% ipython --no-banner

In [1]: import numpy as np

In [2]: np.set_printoptions(precision=2, suppress=True, linewidth=120, floatmode="fixed")

In [3]: def rnd(a):
   ...:     return np.round(a, 2) + 0
   ...: 

In [4]: W0 = np.loadtxt("dump.csv", delimiter=",")

In [5]: W0
Out[5]: 
array([[ -9.01,   9.98,   6.99,  -4.98,  25.02,   7.98,  -9.98, -12.01, -23.04,  -3.03],
       [-12.98, -14.02,  15.00,   3.00,  -8.02,   2.03, -18.03,  11.03,  10.00, -11.00],
       [ -6.98,  17.95, -10.99,   9.01,  21.00,  12.00,   6.02,  -5.99, -20.99,  -8.99],
       [ -6.01,  16.04,   5.98, -10.02,  34.01,   8.02,  -8.00, -20.01, -32.02,   1.97],
       [-16.01,   0.05,  -8.00,  24.02,  -5.98,  11.97,   0.00,  17.99,   6.00, -23.99],
       [  4.02,  10.04,  -9.98,   2.03,   7.00,   1.99,  10.03,  -5.02,  -8.02,   2.00],
       [ 15.97,  -0.01,   7.97, -24.00,   5.98, -12.00,  -0.02, -18.00,  -6.00,  24.03]])

In [6]: t3 = np.stack([W0, 4 * W0, W0[::-1]])

In [7]: np.linalg.matrix_rank(t3.reshape(3, -1))
Out[7]: np.int64(2)

In [8]: rnd(np.einsum("bij,cij->bc", t3, t3))
Out[8]: 
array([[ 12449.75,  49799.00,   3257.85],
       [ 49799.00, 199196.00,  13031.41],
       [  3257.85,  13031.41,  12449.75]])

In [9]: np.linalg.matrix_rank(t3)
Out[9]: array([7, 7, 7])

In [10]: W0.reshape(-1, 2)
Out[10]: 
array([[ -9.01,   9.98],
       [  6.99,  -4.98],
       [ 25.02,   7.98],
       [ -9.98, -12.01],
       [-23.04,  -3.03],
       [-12.98, -14.02],
       [ 15.00,   3.00],
       [ -8.02,   2.03],
       [-18.03,  11.03],
       [ 10.00, -11.00],
       [ -6.98,  17.95],
       [-10.99,   9.01],
       [ 21.00,  12.00],
       [  6.02,  -5.99],
       [-20.99,  -8.99],
       [ -6.01,  16.04],
       [  5.98, -10.02],
       [ 34.01,   8.02],
       [ -8.00, -20.01],
       [-32.02,   1.97],
       [-16.01,   0.05],
       [ -8.00,  24.02],
       [ -5.98,  11.97],
       [  0.00,  17.99],
       [  6.00, -23.99],
       [  4.02,  10.04],
       [ -9.98,   2.03],
       [  7.00,   1.99],
       [ 10.03,  -5.02],
       [ -8.02,   2.00],
       [ 15.97,  -0.01],
       [  7.97, -24.00],
       [  5.98, -12.00],
       [ -0.02, -18.00],
       [ -6.00,  24.03]])

In [11]: W0.reshape(2, -1)
Out[11]: 
array([[ -9.01,   9.98,   6.99,  -4.98,  25.02,   7.98,  -9.98, -12.01, -23.04,  -3.03, -12.98, -14.02,  15.00,
          3.00,  -8.02,   2.03, -18.03,  11.03,  10.00, -11.00,  -6.98,  17.95, -10.99,   9.01,  21.00,  12.00,
          6.02,  -5.99, -20.99,  -8.99,  -6.01,  16.04,   5.98, -10.02,  34.01],
       [  8.02,  -8.00, -20.01, -32.02,   1.97, -16.01,   0.05,  -8.00,  24.02,  -5.98,  11.97,   0.00,  17.99,
          6.00, -23.99,   4.02,  10.04,  -9.98,   2.03,   7.00,   1.99,  10.03,  -5.02,  -8.02,   2.00,  15.97,
         -0.01,   7.97, -24.00,   5.98, -12.00,  -0.02, -18.00,  -6.00,  24.03]])

In [12]: W0.ravel(order="F")
Out[12]: 
array([ -9.01, -12.98,  -6.98,  -6.01, -16.01,   4.02,  15.97,   9.98, -14.02,  17.95,  16.04,   0.05,  10.04,  -0.01,
         6.99,  15.00, -10.99,   5.98,  -8.00,  -9.98,   7.97,  -4.98,   3.00,   9.01, -10.02,  24.02,   2.03, -24.00,
        25.02,  -8.02,  21.00,  34.01,  -5.98,   7.00,   5.98,   7.98,   2.03,  12.00,   8.02,  11.97,   1.99, -12.00,
        -9.98, -18.03,   6.02,  -8.00,   0.00,  10.03,  -0.02, -12.01,  11.03,  -5.99, -20.01,  17.99,  -5.02, -18.00,
       -23.04,  10.00, -20.99, -32.02,   6.00,  -8.02,  -6.00,  -3.03, -11.00,  -8.99,   1.97, -23.99,   2.00,  24.03])

In [13]: t3 = W0.reshape(7, 2, -1)

In [14]: t3[:, 0]
Out[14]: 
array([[ -9.01,   9.98,   6.99,  -4.98,  25.02],
       [-12.98, -14.02,  15.00,   3.00,  -8.02],
       [ -6.98,  17.95, -10.99,   9.01,  21.00],
       [ -6.01,  16.04,   5.98, -10.02,  34.01],
       [-16.01,   0.05,  -8.00,  24.02,  -5.98],
       [  4.02,  10.04,  -9.98,   2.03,   7.00],
       [ 15.97,  -0.01,   7.97, -24.00,   5.98]])

In [15]: t3.transpose(1, 0, 2)
Out[15]: 
array([[[ -9.01,   9.98,   6.99,  -4.98,  25.02],
        [-12.98, -14.02,  15.00,   3.00,  -8.02],
        [ -6.98,  17.95, -10.99,   9.01,  21.00],
        [ -6.01,  16.04,   5.98, -10.02,  34.01],
        [-16.01,   0.05,  -8.00,  24.02,  -5.98],
        [  4.02,  10.04,  -9.98,   2.03,   7.00],
        [ 15.97,  -0.01,   7.97, -24.00,   5.98]],

       [[  7.98,  -9.98, -12.01, -23.04,  -3.03],
        [  2.03, -18.03,  11.03,  10.00, -11.00],
        [ 12.00,   6.02,  -5.99, -20.99,  -8.99],
        [  8.02,  -8.00, -20.01, -32.02,   1.97],
        [ 11.97,   0.00,  17.99,   6.00, -23.99],
        [  1.99,  10.03,  -5.02,  -8.02,   2.00],
        [-12.00,  -0.02, -18.00,  -6.00,  24.03]]])

In [16]: t3.shape
Out[16]: (7, 2, 5)

In [17]: np.einsum("ihd,jhd->hij", t3, t3).shape
Out[17]: (2, 7, 7)
